>>> import numpy as np
>>> np.set_printoptions(suppress=True, linewidth=140)
>>> def tidy(a):
...     return np.round(a, 1) + 0
... 
>>> data = np.loadtxt("test11.csv", delimiter=",")
>>> data
array([[ 0.,  0.,  0.],
       [ 0.,  1.,  0.],
       [ 0., -3., -3.]])
>>> # rows and columns are dependent
>>> vec = np.array([5, 1, 4])
>>> h = np.maximum(data @ vec, 0)
>>> np.maximum(data @ vec, 0) - np.maximum(-data @ vec, 0)
array([  0.,   1., -15.])
>>> np.maximum(data @ (3 * vec), 0)
array([0., 3., 0.])
>>> np.flatnonzero(h > 1e-9)
array([1])
>>> W0 = np.load("data.npy")
>>> W0
array([[ 3,  2,  0,  0,  3],
       [ 2,  3,  3,  1,  3],
       [ 0,  2,  0,  3,  2],
       [ 2,  0,  1,  0,  3],
       [ 3,  0,  0,  0,  0],
       [11, 14, 12,  4, 15]])
>>> # row 5 dominates
>>> vec = np.array([-5, 9, -4, -2, -4])
>>> h = np.maximum(W0 @ vec, 0)
>>> W0.T @ h
array([ 0,  8,  0, 12,  8])
>>> np.maximum(W0 @ vec, 0) - np.maximum(-W0 @ vec, 0)
array([ -9,  -9,   4, -26, -15, -45])
>>> tidy(np.tanh(W0 @ vec))
array([-1., -1.,  1., -1., -1., -1.])
>>> h
array([0, 0, 4, 0, 0, 0])
>>> rng = np.random.default_rng(358142)
>>> X = rng.normal(size=(16, 3)) + 3 * np.array([-1, 2, 2])
>>> tidy(X)
array([[-3.4,  6. ,  6.1],
       [-1.1,  6.6,  7.2],
       [-2.1,  6.8,  5.8],
       [-2. ,  4.8,  4.8],
       [-4. ,  5.2,  6.8],
       [-2.8,  7.4,  8.4],
       [-3.5,  6.1,  6.6],
       [-3.8,  6.1,  4.6],
       [-3.4,  5.9,  5.8],
       [-1.8,  6.1,  7.1],
       [-2. ,  6.1,  4. ],
       [-3.4,  7.1,  6.8],
       [-3.6,  6.2,  5.6],
       [-2.2,  5.1,  6.8],
       [-2.1,  7.1,  7.2],
       [-5.2,  7.1,  5. ]])
>>> z = X[:, 2] > np.median(X[:, 2])
>>> f = X[z].mean(axis=0) - X[~z].mean(axis=0)
>>> ((X - X.mean(axis=0)) @ f > 0).astype(int)
array([0, 1, 0, 0, 1, 1, 1, 0, 0, 1, 0, 1, 0, 1, 1, 0])
>>> np.argsort(-np.abs(f).round(6), kind="stable")
array([2, 0, 1])
>>> tidy(f)
array([0.6, 0.2, 1.9])
>>> Ac = X - X.mean(axis=0)
>>> V = np.linalg.svd(Ac)[2][:1]
>>> other = Ac - Ac @ V.T @ V
>>> tidy(np.diag(V.T @ V))
array([0.2, 0. , 0.8])
>>> other = np.array([[0, 3, 1, 3, 0, 2],
...     [1, 0, 3, 2, 0, 2],
...     [1, 2, 3, 0, 2, 1],
...     [1, 3, 2, 3, 1, 0],
...     [2, 1, 0, 2, 0, 0],
...     [3, 3, 3, 1, 0, 0]])
>>> E = np.tril(other)
>>> E
array([[0, 0, 0, 0, 0, 0],
       [1, 0, 0, 0, 0, 0],
       [1, 2, 3, 0, 0, 0],
       [1, 3, 2, 3, 0, 0],
       [2, 1, 0, 2, 0, 0],
       [3, 3, 3, 1, 0, 0]])
>>> # looks like rank 4
>>> [round(float(x), 1) for x in np.linalg.svd(E, compute_uv=False)[:3]]
[7.9, 2.9, 2.0]
>>> np.linalg.matrix_rank(E, rtol=0.1)
np.int64(3)
>>> tidy(np.linalg.norm(E, 2) / np.linalg.norm(E))
np.float64(0.9)
>>> U, sigma, Vt = np.linalg.svd(E)
>>> tidy(sigma)
array([7.9, 2.9, 2. , 0.2, 0. , 0. ])
>>> other = U[:, :4] @ np.diag(sigma[:4]) @ Vt[:4]
>>> tidy(np.linalg.norm(E - other, 2)), sigma[4]
(np.float64(0.0), np.float64(0.0))
>>> tidy(other)
array([[0., 0., 0., 0., 0., 0.],
       [1., 0., 0., 0., 0., 0.],
       [1., 2., 3., 0., 0., 0.],
       [1., 3., 2., 3., 0., 0.],
       [2., 1., 0., 2., 0., 0.],
       [3., 3., 3., 1., 0., 0.]])
>>> def softmax(z):
...     e = np.exp(z - z.max(axis=-1, keepdims=True))
...     return e / e.sum(axis=-1, keepdims=True)
... 
>>> tidy(softmax(E[5] + 5))
array([0.3, 0.3, 0.3, 0. , 0. , 0. ])
>>> scores = E @ E.T / np.sqrt(6)
>>> softmax(scores).round(6).argmax(axis=1)
array([0, 5, 5, 3, 3, 5])
>>> other = np.array([[2, 3, 2, 1, 3],
...     [9, 4, 2, 3, 4],
...     [3, 3, 4, 2, 5],
...     [6, 7, 9, 4, 3],
...     [3, 2, 8, 7, 8]])
>>> feats = np.tril(other)
>>> feats
array([[2, 0, 0, 0, 0],
       [9, 4, 0, 0, 0],
       [3, 3, 4, 0, 0],
       [6, 7, 9, 4, 0],
       [3, 2, 8, 7, 8]])
>>> # triangular
>>> O, V = np.linalg.qr(feats[:, :3])[0], np.linalg.qr(feats[:, 3:])[0]
>>> sigma = np.linalg.svd(O.T @ V, compute_uv=False)
>>> (sigma > 0.9).sum()
np.int64(2)
>>> tidy(np.degrees(np.arccos(sigma.clip(0, 1))))
array([14.6, 24.5])
>>> tidy(np.linalg.norm(O @ O.T - V @ V.T, 2))
np.float64(1.0)
>>> m1 = np.loadtxt("out1.csv", delimiter=",")
>>> m1
array([[1. , 0.7, 0.5, 0.3, 0.2],
       [0.7, 1. , 0.7, 0.5, 0.3],
       [0.5, 0.7, 1. , 0.7, 0.5],
       [0.3, 0.5, 0.7, 1. , 0.7],
       [0.2, 0.3, 0.5, 0.7, 1. ]])
>>> # symmetric
>>> tidy(m1 @ m1)
array([[1.9, 2. , 1.8, 1.4, 1.1],
       [2. , 2.3, 2.2, 1.9, 1.4],
       [1.8, 2.2, 2.5, 2.2, 1.8],
       [1.4, 1.9, 2.2, 2.3, 2. ],
       [1.1, 1.4, 1.8, 2. , 1.9]])
>>> np.linalg.determinant(m1)
Traceback (most recent call last):
  File "<python-input-61>", line 1, in <module>
    np.linalg.determinant(m1)
    ^^^^^^^^^^^^^^^^^^^^^
AttributeError: module 'numpy.linalg' has no attribute 'determinant'
>>> np.allclose(m1 @ m1.T, m1.T @ m1)
True
>>> tidy(np.linalg.det(m1))
np.float64(0.1)
>>> np.allclose(m1, m1.T)
True
>>> tidy(np.abs(np.linalg.eigvals(m1)).max())
np.float64(3.1)
>>> z = rng.permutation(5)
>>> other = m1[:, z] * rng.choice([-1, 1], 5)
>>> other
array([[ 0.7,  1. , -0.5, -0.2,  0.3],
       [ 1. ,  0.7, -0.7, -0.3,  0.5],
       [ 0.7,  0.5, -1. , -0.5,  0.7],
       [ 0.5,  0.3, -0.7, -0.7,  1. ],
       [ 0.3,  0.2, -0.5, -1. ,  0.7]])
>>> U, _, Vt = np.linalg.svd(m1.T @ other)
>>> tidy(np.linalg.lstsq(m1, other)[0])
array([[ 0.,  1.,  0.,  0.,  0.],
       [ 1.,  0.,  0.,  0.,  0.],
       [ 0.,  0., -1.,  0.,  0.],
       [ 0.,  0.,  0.,  0.,  1.],
       [ 0.,  0.,  0., -1.,  0.]])
>>> tidy(U @ Vt)
array([[ 0.,  1.,  0.,  0.,  0.],
       [ 1.,  0.,  0.,  0.,  0.],
       [ 0.,  0., -1.,  0.,  0.],
       [ 0.,  0.,  0.,  0.,  1.],
       [ 0.,  0.,  0., -1.,  0.]])
>>> evals, V = np.linalg.eigh(m1)
>>> np.abs(V[:, -1]).round(6).argmax()
np.int64(2)
>>> tidy(np.linalg.eigvalsh(m1 @ m1))
array([0. , 0. , 0.2, 1.2, 9.4])
>>> tidy(V.T @ m1 @ V)
array([[0.2, 0. , 0. , 0. , 0. ],
       [0. , 0.2, 0. , 0. , 0. ],
       [0. , 0. , 0.4, 0. , 0. ],
       [0. , 0. , 0. , 1.1, 0. ],
       [0. , 0. , 0. , 0. , 3.1]])
>>> tidy(np.linalg.eigvalsh(m1 + 4 * np.eye(5)))
array([4.2, 4.2, 4.4, 5.1, 7.1])
>>> tidy(evals)
array([0.2, 0.2, 0.4, 1.1, 3.1])
>>> other = np.linalg.inv(m1)
>>> tidy(other)
array([[ 2. , -1.4, -0.2,  0.3, -0.1],
       [-1.4,  2.9, -1.2, -0.4,  0.3],
       [-0.2, -1.2,  2.9, -1.2, -0.2],
       [ 0.3, -0.4, -1.2,  2.9, -1.4],
       [-0.1,  0.3, -0.2, -1.4,  2. ]])
>>> tidy(np.linalg.det(m1) * np.linalg.det(other))
np.float64(1.0)
>>> tidy(np.linalg.slogdet(m1)[0])
np.float64(1.0)
>>> tidy(np.linalg.cond(m1))
np.float64(14.2)
>>> tidy(np.linalg.inv(other))
array([[1. , 0.7, 0.5, 0.3, 0.2],
       [0.7, 1. , 0.7, 0.5, 0.3],
       [0.5, 0.7, 1. , 0.7, 0.5],
       [0.3, 0.5, 0.7, 1. , 0.7],
       [0.2, 0.3, 0.5, 0.7, 1. ]])
>>> tidy(np.linalg.det(m1) * other)
array([[ 0.1, -0.1,  0. ,  0. ,  0. ],
       [-0.1,  0.2, -0.1,  0. ,  0. ],
       [ 0. , -0.1,  0.2, -0.1,  0. ],
       [ 0. ,  0. , -0.1,  0.2, -0.1],
       [ 0. ,  0. ,  0. , -0.1,  0.1]])
